>>> import numpy as np
>>> np.set_printoptions(precision=1, suppress=True, linewidth=100)
>>> def rnd(a):
...     return np.round(a, 1) + 0
... 
>>> f = np.array([-3, -2, 1, 2, -2, -3, 2, 3, -2, 3])
>>> g = np.array([-2, 0, -1, 1, 2, -1, -2, -1, -2, 1, 1, -2, 1])
>>> M = f[:, None] + g[None, :]
>>> M
array([[-5, -3, -4, -2, -1, -4, -5, -4, -5, -2, -2, -5, -2],
       [-4, -2, -3, -1,  0, -3, -4, -3, -4, -1, -1, -4, -1],
       [-1,  1,  0,  2,  3,  0, -1,  0, -1,  2,  2, -1,  2],
       [ 0,  2,  1,  3,  4,  1,  0,  1,  0,  3,  3,  0,  3],
       [-4, -2, -3, -1,  0, -3, -4, -3, -4, -1, -1, -4, -1],
       [-5, -3, -4, -2, -1, -4, -5, -4, -5, -2, -2, -5, -2],
       [ 0,  2,  1,  3,  4,  1,  0,  1,  0,  3,  3,  0,  3],
       [ 1,  3,  2,  4,  5,  2,  1,  2,  1,  4,  4,  1,  4],
       [-4, -2, -3, -1,  0, -3, -4, -3, -4, -1, -1, -4, -1],
       [ 1,  3,  2,  4,  5,  2,  1,  2,  1,  4,  4,  1,  4]])
>>> rnd(np.linalg.norm(M[9] - M[4]))
np.float64(18.0)
>>> print(rnd(np.linalg.norm(M[9], 1)), rnd(np.linalg.norm(M[9], np.inf)))
34.0 5.0
>>> rnd(np.linalg.norm(M, axis=0))
array([10. ,  7.5,  8.3,  8.1,  9.6,  8.3, 10. ,  8.3, 10. ,  8.1,  8.1, 10. ,  8.1])
>>> rnd(np.linalg.norm(M, 2))
np.float64(28.0)
>>> Uu, sigma, Vt = np.linalg.svd(M)
>>> evecs = Vt[:(sigma > 1e-8).sum()]
>>> rng = np.random.default_rng(33694)
>>> x0 = M[2] + 4 * M[6] + rng.integers(2) * np.eye(13)[4]
>>> print(x0)
[-1.  9.  4. 14. 19.  4. -1.  4. -1. 14. 14. -1. 14.]
>>> print(rnd(np.diag(evecs.T @ evecs)))
[0.2 0.1 0.1 0.2 0.3 0.1 0.2 0.1 0.2 0.2 0.2 0.2 0.2]
>>> Uu, sigma, Vt = np.linalg.svd(M)
>>> np.argmax(sigma[:-1] / (sigma[1:] + 1e-6)) + 1
np.int64(2)
>>> rnd(sigma)
array([28. , 15.4,  0. ,  0. ,  0. ,  0. ,  0. ,  0. ,  0. ,  0. ])
>>> out = Uu[:, :2] @ np.diag(sigma[:2]) @ Vt[:2]
>>> np.linalg.matrix_rank(out)
np.int64(2)
>>> rnd(np.linalg.norm(M - out) / np.linalg.norm(M))
np.float64(0.0)
>>> np.linalg.matrix_rank(M, rtol=0.05)
np.int64(2)
>>> print(rnd(out))
[[-5. -3. -4. -2. -1. -4. -5. -4. -5. -2. -2. -5. -2.]
 [-4. -2. -3. -1.  0. -3. -4. -3. -4. -1. -1. -4. -1.]
 [-1.  1.  0.  2.  3.  0. -1.  0. -1.  2.  2. -1.  2.]
 [ 0.  2.  1.  3.  4.  1.  0.  1.  0.  3.  3.  0.  3.]
 [-4. -2. -3. -1.  0. -3. -4. -3. -4. -1. -1. -4. -1.]
 [-5. -3. -4. -2. -1. -4. -5. -4. -5. -2. -2. -5. -2.]
 [ 0.  2.  1.  3.  4.  1.  0.  1.  0.  3.  3.  0.  3.]
 [ 1.  3.  2.  4.  5.  2.  1.  2.  1.  4.  4.  1.  4.]
 [-4. -2. -3. -1.  0. -3. -4. -3. -4. -1. -1. -4. -1.]
 [ 1.  3.  2.  4.  5.  2.  1.  2.  1.  4.  4.  1.  4.]]
>>> print(rnd(np.linalg.norm(M - out, 2)), rnd(sigma[2]))
0.0 0.0
>>> rank = np.linalg.matrix_rank(M)
>>> rank
np.int64(2)
>>> null = np.linalg.svd(M)[2][rank:].T
>>> [int(np.linalg.matrix_rank(np.delete(M, i, axis=0))) for i in range(10)]
[2, 2, 2, 2, 2, 2, 2, 2, 2, 2]
>>> np.linalg.cond(M) > 100
np.True_
>>> [round(float(x), 1) for x in np.linalg.svd(M, compute_uv=False)[:3]]
[28.0, 15.4, 0.0]
>>> np.linalg.matrix_rank(M, rtol=0.1)
np.int64(2)
>>> print(np.argsort(-np.linalg.norm(M, axis=0).round(6), kind="stable")[:3])
[0 6 8]
>>> rnd(np.linalg.norm(M, 2) / np.linalg.norm(M))
np.float64(0.9)
